In [1]: import numpy as np

In [2]: np.set_printoptions(precision=2, suppress=True, linewidth=100)

In [3]: def rnd(a):
   ...:     return np.round(a, 2) + 0
   ...: 

In [4]: feats = np.loadtxt("layer17.csv", delimiter=",")

In [5]: print(feats)
[[ 0.  0.  0.  0.  3.  0.  0.  0.]
 [ 0.  0.  0.  0.  0.  0. -3.  0.]
 [ 0. -3.  0.  0.  0.  0.  0.  0.]
 [ 0.  0.  3.  0.  0.  0.  0.  0.]
 [ 1.  0.  0.  0.  0.  0.  0.  0.]
 [ 0.  0.  0.  0.  0. -3.  0.  0.]
 [ 0.  0.  0.  0.  0.  0.  0. -2.]
 [ 0.  0.  0. -2.  0.  0.  0.  0.]]

In [6]: print(feats @ feats)
[[ 3.  0.  0.  0.  0.  0.  0.  0.]
 [ 0.  0.  0.  0.  0.  0.  0.  6.]
 [ 0.  0.  0.  0.  0.  0.  9.  0.]
 [ 0. -9.  0.  0.  0.  0.  0.  0.]
 [ 0.  0.  0.  0.  3.  0.  0.  0.]
 [ 0.  0.  0.  0.  0.  9.  0.  0.]
 [ 0.  0.  0.  4.  0.  0.  0.  0.]
 [ 0.  0. -6.  0.  0.  0.  0.  0.]]

In [7]: print(rnd(np.sort(np.linalg.eigvals(feats).real)))
[-3.   -2.06 -2.06 -1.73  0.79  0.79  1.73  2.55]

In [8]: print(rnd(np.linalg.det(feats)))
972.0

In [9]: print((feats != 0).astype(int))
[[0 0 0 0 1 0 0 0]
 [0 0 0 0 0 0 1 0]
 [0 1 0 0 0 0 0 0]
 [0 0 1 0 0 0 0 0]
 [1 0 0 0 0 0 0 0]
 [0 0 0 0 0 1 0 0]
 [0 0 0 0 0 0 0 1]
 [0 0 0 1 0 0 0 0]]

In [10]: print(feats @ feats.T)
[[9. 0. 0. 0. 0. 0. 0. 0.]
 [0. 9. 0. 0. 0. 0. 0. 0.]
 [0. 0. 9. 0. 0. 0. 0. 0.]
 [0. 0. 0. 9. 0. 0. 0. 0.]
 [0. 0. 0. 0. 1. 0. 0. 0.]
 [0. 0. 0. 0. 0. 9. 0. 0.]
 [0. 0. 0. 0. 0. 0. 4. 0.]
 [0. 0. 0. 0. 0. 0. 0. 4.]]

In [11]: print(rnd(np.linalg.svd(feats, compute_uv=False)))
[3. 3. 3. 3. 3. 2. 2. 1.]

In [12]: print(feats[:, 4] @ feats[:, 6])
0.0

In [13]: f = np.array([0, -3, 0, 0, -1, -1, 0, 1])

In [14]: arr = f[np.abs(np.subtract.outer(np.arange(8), np.arange(8)))]

In [15]: print(arr)
[[ 0 -3  0  0 -1 -1  0  1]
 [-3  0 -3  0  0 -1 -1  0]
 [ 0 -3  0 -3  0  0 -1 -1]
 [ 0  0 -3  0 -3  0  0 -1]
 [-1  0  0 -3  0 -3  0  0]
 [-1 -1  0  0 -3  0 -3  0]
 [ 0 -1 -1  0  0 -3  0 -3]
 [ 1  0 -1 -1  0  0 -3  0]]

In [16]: vals, V = np.linalg.eigh(arr)

In [17]: x0 = np.array([-1, -3, -3, 1, -3, 2, -3, -3])

In [18]: print(np.abs(arr).sum(axis=1).max(), rnd(np.abs(vals).max()))
8 7.05

In [19]: print(rnd(x0 @ arr @ x0 / (x0 @ x0)), rnd(vals[0]), rnd(vals[-1]))
-0.98 -7.05 5.25

In [20]: print(x0 @ arr @ x0)
-50

In [21]: rng = np.random.default_rng(43704)

In [22]: labels = rng.permutation(8)

In [23]: A2 = arr[:, labels] * rng.choice([-1, 1], 8)

In [24]: print(A2)
[[-1 -3  0  1  0  1  0  0]
 [-1  0  0  0 -3  0 -1  3]
 [ 0 -3  3 -1  0  0 -1  0]
 [ 0  0  0 -1 -3  3  0  0]
 [-3  0  3  0  0  0  0  1]
 [ 0 -1  0  0  0  3 -3  1]
 [-3 -1  0 -3 -1  0  0  0]
 [ 0  0  1  0 -1  0 -3 -1]]

In [25]: U, _, Vh = np.linalg.svd(arr.T @ A2)

In [26]: print(rnd(np.linalg.lstsq(arr, A2)[0]))
[[ 0.  0.  0.  0.  0.  0.  0. -1.]
 [ 0.  1.  0.  0.  0.  0.  0.  0.]
 [ 0.  0.  0.  0.  1.  0.  0.  0.]
 [ 0.  0. -1.  0.  0.  0.  0.  0.]
 [ 0.  0.  0.  0.  0. -1.  0.  0.]
 [ 1.  0.  0.  0.  0.  0.  0.  0.]
 [ 0.  0.  0.  0.  0.  0.  1.  0.]
 [ 0.  0.  0.  1.  0.  0.  0.  0.]]

In [27]: print(labels)
[5 1 3 7 2 4 6 0]
